In [1]: import numpy as np

In [2]: import numpy.linalg as la

In [3]: np.set_printoptions(precision=1, suppress=True, linewidth=120)

In [4]: C = 20 * np.array([[0.9, 2.8, -0.5, -0.7, 1.1, -0.3, -0.5, 0.3, 1.7],
   ...:     [0.1, 1.0, -0.5, -0.5, -0.4, -0.3, 1.2, -0.6, -0.8],
   ...:     [-0.6, -0.4, 1.3, -0.2, -0.9, 0.9, 0.6, 1.0, 0.8]])

In [5]: rng = np.random.default_rng(3211)

In [6]: labels = rng.integers(0, 3, 46)

In [7]: feats = C[labels] + rng.normal(size=(46, 9))

In [8]: print(feats)
[[  0.4  19.3 -10.7 -10.8  -8.7  -6.5  25.5 -13.3 -15.8]
 [-12.2  -7.6  27.2  -3.1 -18.8  19.1  12.3  20.1  15.3]
 [-12.8  -6.9  27.1  -4.2 -19.6  17.6  12.8  18.4  16.7]
 [ 18.2  56.5  -8.6 -13.2  21.7  -8.7 -10.3   6.9  34.4]
 [ 15.5  55.7 -10.8 -13.8  22.7  -6.7  -8.9   5.6  34.5]
 [  3.1  20.6 -11.2  -9.6  -7.8  -2.9  23.7 -13.6 -15.1]
 [  3.3  19.6 -10.7 -11.4  -8.1  -4.3  25.  -12.8 -17.1]
 [-11.7  -7.3  25.2  -4.5 -18.4  17.8  12.2  18.8  14.3]
 [  1.5  19.8  -8.3 -10.3  -7.7  -5.8  25.2 -11.4 -15.1]
 [-12.6  -9.2  27.   -5.3 -17.3  17.7  10.6  18.8  16.1]
 [ 18.8  57.   -8.2 -13.3  21.   -7.7 -10.    5.1  34.5]
 [ 16.8  56.5  -9.2 -15.2  21.2  -7.4  -8.7   6.1  34.2]
 [  2.4  20.  -10.8 -10.5  -6.   -5.7  25.8 -12.  -16.2]
 [-12.3  -9.4  24.9  -5.5 -18.1  16.5  11.7  20.1  15.9]
 [ 18.8  55.6  -8.8 -15.3  21.   -5.6  -8.1   5.4  34.6]
 [ 17.7  54.8 -10.  -16.1  21.4  -6.6  -8.4   4.8  33.5]
 [ 17.4  55.3  -9.2 -14.2  22.6  -6.   -8.4   6.9  32.1]
 [  2.8  19.1 -10.9 -10.9  -9.   -6.8  22.2 -10.  -16.3]
 [  2.7  18.5  -8.8 -10.2  -8.   -6.5  23.3 -11.4 -16.1]
 [-11.7  -9.   27.   -4.  -17.6  17.6  10.6  19.3  15.2]
 [  2.1  19.2 -10.7 -11.7  -8.4  -4.   23.3 -11.8 -15.4]
 [  2.1  18.6  -9.8  -9.5  -7.6  -4.7  22.9 -13.2 -15.9]
 [ 18.9  58.1  -9.9 -16.3  23.8  -4.7  -8.8   6.9  34.6]
 [  1.6  19.9 -10.8  -9.9  -8.1  -5.1  24.5 -11.5 -17.1]
 [  0.3  19.9 -12.1  -7.4  -8.1  -7.2  22.  -13.1 -15.6]
 [ 17.3  53.4 -10.5 -11.8  23.3  -7.  -10.1   5.5  34.3]
 [  1.1  19.7  -9.2  -9.3  -7.   -6.2  23.2 -12.9 -15.9]
 [  1.1  19.  -11.8 -10.4  -9.9  -5.6  26.1 -13.6 -16.8]
 [  2.3  20.  -12.  -11.4  -9.2  -6.   23.6 -11.1 -15.6]
 [-10.4 -10.   25.5  -3.9 -17.9  19.8  12.8  20.2  18.1]
 [  1.4  19.7 -10.3 -11.7  -7.4  -5.4  23.8 -12.4 -15.3]
 [ 17.4  54.3  -9.5 -13.9  22.9  -6.4  -8.9   5.1  34.5]
 [-10.7  -9.4  27.1  -1.7 -17.9  17.9  13.1  17.4  16.3]
 [-12.5  -8.2  26.3  -3.3 -18.2  17.5  13.3  20.5  15.1]
 [-13.   -7.7  26.1  -3.9 -19.   19.3  12.3  20.1  17.4]
 [-10.8  -8.   25.7  -5.9 -19.2  17.4  12.7  19.8  14.5]
 [ 17.5  56.  -10.9 -12.4  21.4  -4.7  -9.9   6.7  32.8]
 [ 19.1  56.6 -10.2 -13.7  20.6  -5.6 -10.5   4.8  34. ]
 [ 18.7  57.5  -8.5 -13.2  23.   -7.7  -8.9   5.9  33.9]
 [  0.9  18.5  -9.2  -9.8  -7.1  -5.9  24.1 -12.2 -15.8]
 [  2.7  20.8  -9.7  -9.3  -9.5  -4.1  23.4 -13.6 -15.8]
 [ 16.8  56.2 -11.1 -13.   22.3  -6.1  -9.1   5.1  35.1]
 [ 17.9  58.  -11.  -12.5  22.8  -7.8 -10.1   5.3  34. ]
 [-10.4  -8.1  24.8  -5.6 -18.3  19.6  12.6  21.2  16.6]
 [-12.2  -6.8  25.9  -4.3 -16.6  18.   12.1  21.3  18. ]
 [-11.9  -7.8  26.1  -3.2 -18.3  18.7  13.2  20.8  14.9]]

In [9]: cen = feats - feats.mean(axis=0)

In [10]: V = la.svd(cen)[2][:3]

In [11]: Y = cen - cen @ V.T @ V

In [12]: print(round(la.norm(Y) / la.norm(cen), 1))
0.0

In [13]: print(np.round(np.cov(cen @ V.T, rowvar=False), 1) + 0)
[[1582.3    0.     0. ]
 [   0.   786.7    0. ]
 [   0.     0.     1.8]]
